In [1]: import numpy as np

In [2]: np.set_printoptions(suppress=True, linewidth=140)

In [3]: mat = np.loadtxt("x.csv", delimiter=",")

In [4]: print(mat)
[[  2.45  -4.51  -3.01]
 [ -1.42   2.99  -1.28]
 [  2.54   2.47  20.19]
 [ -0.44  -0.35  -6.6 ]
 [  0.05  -1.88  -2.82]
 [ -1.38   6.8    2.19]
 [  2.73   1.66  -9.25]
 [ -5.7    9.56  16.09]
 [ -0.31  -3.36  -2.42]
 [ -2.19   7.44  -2.75]
 [  0.35   0.19   1.62]
 [ -2.93   1.09  16.8 ]
 [  0.64   6.41  -9.07]
 [  0.29  -3.81   4.8 ]
 [  3.29   2.89 -13.14]
 [  2.8    4.6   -7.49]
 [ -0.52   2.9   -3.  ]
 [  0.03  -3.06   9.73]
 [ -1.71  -8.04  -6.5 ]
 [  0.59   0.48   7.36]
 [  4.6   -2.88   4.22]
 [  0.73 -12.87 -11.29]
 [ -0.45  -2.35 -15.67]
 [ -8.68  -3.86   2.59]]

In [5]: Xs = (mat - mat.mean(axis=0)) / mat.std(axis=0)

In [6]: print(np.argwhere(np.abs(Xs) > 2))
[[ 2  2]
 [21  1]
 [23  0]]

In [7]: print(np.round(Xs.std(axis=0), 2))
[1. 1. 1.]

In [8]: b = np.linalg.lstsq(np.delete(Xs, 2, axis=1), Xs[:, 2])[0]

In [9]: print(np.abs(b).argmax())
0

In [10]: print(round(float(1 - np.var(Xs[:, 2] - np.delete(Xs, 2, axis=1) @ b)), 2))
0.12

In [11]: E = np.load("run2.npy")

In [12]: print(E)
[[-0.42 -0.39 -2.35  1.64  0.92  0.93]
 [ 0.06  1.28  0.15  0.8   1.23 -0.27]
 [-0.76  1.08 -4.38  4.72  3.88  1.14]
 [ 0.42  0.36  3.05 -2.7  -1.59 -0.93]
 [-0.32 -0.19 -0.26  0.44  0.51 -0.36]
 [-0.08  0.93 -1.18 -0.21  0.06  1.74]]

In [13]: Uu, sig, VT = np.linalg.svd(E)

In [14]: print(sig.round(2) + 0)
[9.49 2.42 2.01 0.35 0.   0.  ]

In [15]: Y = Uu[:, :4] @ np.diag(sig[:4]) @ VT[:4]

In [16]: print(np.round(np.linalg.norm(E - Y) / np.linalg.norm(E), 2))
0.0

In [17]: print(round(np.linalg.norm(E - Y, 2), 2), round(sig[4], 2))
0.0 0.0

In [18]: print(np.linalg.matrix_rank(Y))
4

In [19]: print(np.linalg.matrix_rank(E, rtol=0.05))
3

In [20]: Uu, sig, VT = np.linalg.svd(E)

In [21]: vecs = VT[:(sig > 1e-8).sum()]

In [22]: rng = np.random.default_rng(34589)

In [23]: x = E[2] + -1 * E[4] + rng.integers(2) * np.eye(6)[0]

In [24]: print(x.round(2))
[ 0.56  1.27 -4.12  4.28  3.37  1.5 ]

In [25]: print(np.allclose(vecs.T @ vecs @ x, x))
False

In [26]: print(np.round(np.diag(vecs.T @ vecs), 2))
[0.63 0.79 0.63 0.75 0.56 0.64]

In [27]: print(np.linalg.matrix_rank(np.vstack([E, x])))
5

In [28]: print(round(float(np.linalg.norm(x - vecs.T @ vecs @ x)), 2))
0.61

In [29]: print(np.round(E @ np.linalg.pinv(E) @ E, 2))
[[-0.42 -0.39 -2.35  1.64  0.92  0.93]
 [ 0.06  1.28  0.15  0.8   1.23 -0.27]
 [-0.76  1.08 -4.38  4.72  3.88  1.14]
 [ 0.42  0.36  3.05 -2.7  -1.59 -0.93]
 [-0.32 -0.19 -0.26  0.44  0.51 -0.36]
 [-0.08  0.93 -1.18 -0.21  0.06  1.74]]

In [30]: print(np.round(np.trace(np.linalg.pinv(E) @ E), 2))
4.0

In [31]: print(np.abs(np.diag(np.linalg.qr(E)[1])) > 1e-9)
[ True  True  True  True False False]

In [32]: print(np.linalg.lstsq(E[:-1].T, E[-1])[2])
4

In [33]: C2 = E.T @ E

In [34]: print((E @ E.T).shape)
(6, 6)

In [35]: print(np.round(np.diag(C2), 2))
[ 1.04  3.99 35.49 33.14 20.21  6.26]

In [36]: print(np.allclose(C2, C2.T))
True

In [37]: data = np.array([[1.5, 0.2, -0.5, 0.4, 0.3, 0.6, -0.5],
    ...:     [-0.1, 0.5, -0.8, 0.4, 2.1, 0.9, 1.7],
    ...:     [0.0, 0.6, 0.0, -0.1, 0.0, -0.1, -0.5],
    ...:     [-0.1, 0.8, 0.8, 0.2, -1.1, 0.5, -0.6],
    ...:     [2.4, -0.7, 1.2, -0.8, -0.9, 2.6, -1.0]])

In [38]: print(data)
[[ 1.5  0.2 -0.5  0.4  0.3  0.6 -0.5]
 [-0.1  0.5 -0.8  0.4  2.1  0.9  1.7]
 [ 0.   0.6  0.  -0.1  0.  -0.1 -0.5]
 [-0.1  0.8  0.8  0.2 -1.1  0.5 -0.6]
 [ 2.4 -0.7  1.2 -0.8 -0.9  2.6 -1. ]]

In [39]: Xs = mat - mat.mean(axis=0)

In [40]: Uu, sig, VT = np.linalg.svd(Xs, full_matrices=False)

In [41]: print(np.abs(Uu[:, 0]).argmax())
2

In [42]: print(np.round(Xs.mean(axis=0), 2) + 0)
[0. 0. 0.]

In [43]: print(round((sig ** 2).sum() ** 2 / (sig ** 4).sum(), 2))
1.69

In [44]: print(np.searchsorted(np.cumsum(sig ** 2) / (sig ** 2).sum(), 0.9) + 1)
2

In [45]: print(np.round(VT[0] * np.sign(VT[0, np.abs(VT[0]).argmax()]), 2))
[-0.09  0.17  0.98]

In [46]: print(np.round(np.abs(VT[-1]), 2))
[1.   0.03 0.09]

In [47]: u = np.array([3, 1, 2])

In [48]: print(np.round(np.convolve(data[2], u), 2))
[ 0.   1.8  0.6  0.9 -0.1 -0.5 -1.6 -0.7 -1. ]

In [49]: print(np.round(np.array([np.convolve(row, u, "same") for row in data]), 2))
[[ 2.1  1.7  1.1  0.3  2.9 -0.3  0.7]
 [ 1.4 -2.1  1.4  5.1  5.6 10.2  3.5]
 [ 1.8  0.6  0.9 -0.1 -0.5 -1.6 -0.7]
 [ 2.3  3.   3.  -1.5  0.8 -3.5  0.4]
 [ 0.3  7.7 -2.6 -1.1  5.3 -2.2  4.2]]

In [50]: M = np.load("m.npy")

In [51]: print(M)
[[-0.07  0.99  0.86  0.45]
 [ 0.04  0.05 -0.06  0.02]
 [ 0.01 -3.55 -3.56 -1.77]
 [ 0.03  0.84  0.8   0.42]
 [ 0.    1.46  1.5   0.76]
 [ 0.05 -0.48 -0.64 -0.37]
 [ 0.02  2.65  2.57  1.35]
 [-0.04  0.46  0.5   0.3 ]
 [-0.06  0.79  0.86  0.51]
 [-0.03  1.18  1.09  0.62]
 [ 0.07 -1.58 -1.65 -0.76]
 [-0.08  0.59  0.51  0.22]
 [ 0.01 -0.5  -0.6  -0.32]
 [-0.06 -0.99 -0.92 -0.43]
 [-0.08  0.09  0.08  0.09]
 [ 0.06  0.23  0.26  0.17]]

In [52]: Y = E / np.sqrt((E ** 2).mean(axis=1, keepdims=True))

In [53]: print(np.linalg.matrix_rank(Y) == np.linalg.matrix_rank(E))
True

In [54]: print(np.round(np.linalg.norm(Y, axis=1), 2))
[2.45 2.45 2.45 2.45 2.45 2.45]

In [55]: d = np.linalg.norm(M[:, None] - M[None], axis=-1)

In [56]: print((d + 1e9 * np.eye(16)).round(6).argmin(axis=1))
[ 3 14 10  8  9 12  4 11  3  0 13  7  5  5  1 14]

In [57]: print(d[:5, :5].round(2))
[[0.   1.39 6.71 0.19 0.86]
 [1.39 0.   5.33 1.23 2.23]
 [6.71 5.33 0.   6.56 7.56]
 [0.19 1.23 6.56 0.   1.  ]
 [0.86 2.23 7.56 1.   0.  ]]

In [58]: print(np.round(np.linalg.norm(M, axis=1), 2))
[1.39 0.09 5.33 1.23 2.23 0.88 3.93 0.74 1.28 1.72 2.41 0.81 0.84 1.42 0.17 0.39]

In [59]: print(np.unravel_index(d.round(6).argmax(), d.shape))
(np.int64(2), np.int64(6))

In [60]: u = np.array([3, 2, -3, -2, 3, 1, 0, 1])

In [61]: g = np.array([-5, 5, 3, -2, 0, -3, 2, 0])

In [62]: m1 = u[:, None] + g[None, :]

In [63]: print(m1)
[[-2  8  6  1  3  0  5  3]
 [-3  7  5  0  2 -1  4  2]
 [-8  2  0 -5 -3 -6 -1 -3]
 [-7  3  1 -4 -2 -5  0 -2]
 [-2  8  6  1  3  0  5  3]
 [-4  6  4 -1  1 -2  3  1]
 [-5  5  3 -2  0 -3  2  0]
 [-4  6  4 -1  1 -2  3  1]]

In [64]: Uu, sig, VT = np.linalg.svd(m1)

In [65]: print(sig.round(2) + 0)
[25.51 15.91  0.    0.    0.    0.    0.    0.  ]

In [66]: Y = Uu[:, :2] @ np.diag(sig[:2]) @ VT[:2]

In [67]: print(round(np.linalg.norm(m1 - Y, 2), 2), round(sig[2], 2))
0.0 0.0

In [68]: print(np.linalg.matrix_rank(Y))
2

In [69]: print(np.linalg.matrix_rank(m1, rtol=0.05))
2

In [70]: print(Y.round(2) + 0)
[[-2.  8.  6.  1.  3.  0.  5.  3.]
 [-3.  7.  5.  0.  2. -1.  4.  2.]
 [-8.  2.  0. -5. -3. -6. -1. -3.]
 [-7.  3.  1. -4. -2. -5.  0. -2.]
 [-2.  8.  6.  1.  3.  0.  5.  3.]
 [-4.  6.  4. -1.  1. -2.  3.  1.]
 [-5.  5.  3. -2.  0. -3.  2.  0.]
 [-4.  6.  4. -1.  1. -2.  3.  1.]]

In [71]: Uu, sig, VT = np.linalg.svd(m1, full_matrices=False)

In [72]: print(np.abs(Uu[:, 0]).round(6).argmax())
0

In [73]: print(sig.round(2) + 0)
[25.51 15.91  0.    0.    0.    0.    0.    0.  ]

In [74]: print(np.round(VT @ VT.T, 2) + 0)
[[1. 0. 0. 0. 0. 0. 0. 0.]
 [0. 1. 0. 0. 0. 0. 0. 0.]
 [0. 0. 1. 0. 0. 0. 0. 0.]
 [0. 0. 0. 1. 0. 0. 0. 0.]
 [0. 0. 0. 0. 1. 0. 0. 0.]
 [0. 0. 0. 0. 0. 1. 0. 0.]
 [0. 0. 0. 0. 0. 0. 1. 0.]
 [0. 0. 0. 0. 0. 0. 0. 1.]]

In [75]: print(np.round(Uu.T @ Uu, 2) + 0)
[[1. 0. 0. 0. 0. 0. 0. 0.]
 [0. 1. 0. 0. 0. 0. 0. 0.]
 [0. 0. 1. 0. 0. 0. 0. 0.]
 [0. 0. 0. 1. 0. 0. 0. 0.]
 [0. 0. 0. 0. 1. 0. 0. 0.]
 [0. 0. 0. 0. 0. 1. 0. 0.]
 [0. 0. 0. 0. 0. 0. 1. 0.]
 [0. 0. 0. 0. 0. 0. 0. 1.]]

In [76]: print(np.round(np.cumsum(sig ** 2) / np.sum(sig ** 2), 2))
[0.72 1.   1.   1.   1.   1.   1.   1.  ]

In [77]: print(np.round(Uu.T @ m1 @ VT.T, 2) + 0)
[[25.51  0.    0.    0.    0.    0.    0.    0.  ]
 [ 0.   15.91  0.    0.    0.    0.    0.    0.  ]
 [ 0.    0.    0.    0.    0.    0.    0.    0.  ]
 [ 0.    0.    0.    0.    0.    0.    0.    0.  ]
 [ 0.    0.    0.    0.    0.    0.    0.    0.  ]
 [ 0.    0.    0.    0.    0.    0.    0.    0.  ]
 [ 0.    0.    0.    0.    0.    0.    0.    0.  ]
 [ 0.    0.    0.    0.    0.    0.    0.    0.  ]]

In [78]: Y = m1 / np.sqrt((m1 ** 2).mean(axis=1, keepdims=True))

In [79]: print(np.linalg.matrix_rank(m1 - m1.mean(axis=1, keepdims=True)))
1

In [80]: print(np.linalg.matrix_rank(Y) == np.linalg.matrix_rank(m1))
True

In [81]: u = np.array([7, 8])

In [82]: print(np.correlate(m1[5], m1[2], "full"))
[ 12 -14   6 -25 -24 -31 -38  52 -58 -39  -8 -17  22 -22  -8]

In [83]: print(np.cross(m1[5, :3], m1[2, :3]))
[ -8 -32  40]

In [84]: K = -3 * np.eye(3) + np.ones((3, 3))

In [85]: print(K)
[[-2.  1.  1.]
 [ 1. -2.  1.]
 [ 1.  1. -2.]]

In [86]: Uu, sig, VT = np.linalg.svd(K, full_matrices=False)

In [87]: print((sig > 1e-8).sum())
2

In [88]: print(np.round(VT @ VT.T, 2) + 0)
[[1. 0. 0.]
 [0. 1. 0.]
 [0. 0. 1.]]

In [89]: Uu, sig, VT = np.linalg.svd(K)

In [90]: print(sig.round(2) + 0)
[3. 3. 0.]

In [91]: Y = Uu[:, :2] @ np.diag(sig[:2]) @ VT[:2]

In [92]: print(Y.round(2))
[[-2.  1.  1.]
 [ 1. -2.  1.]
 [ 1.  1. -2.]]

In [93]: print(np.round(np.linalg.norm(K - Y, 2), 2), round(sig[2], 2))
0.0 0.0

In [94]: print(np.linalg.matrix_rank(K, rtol=0.05))
2
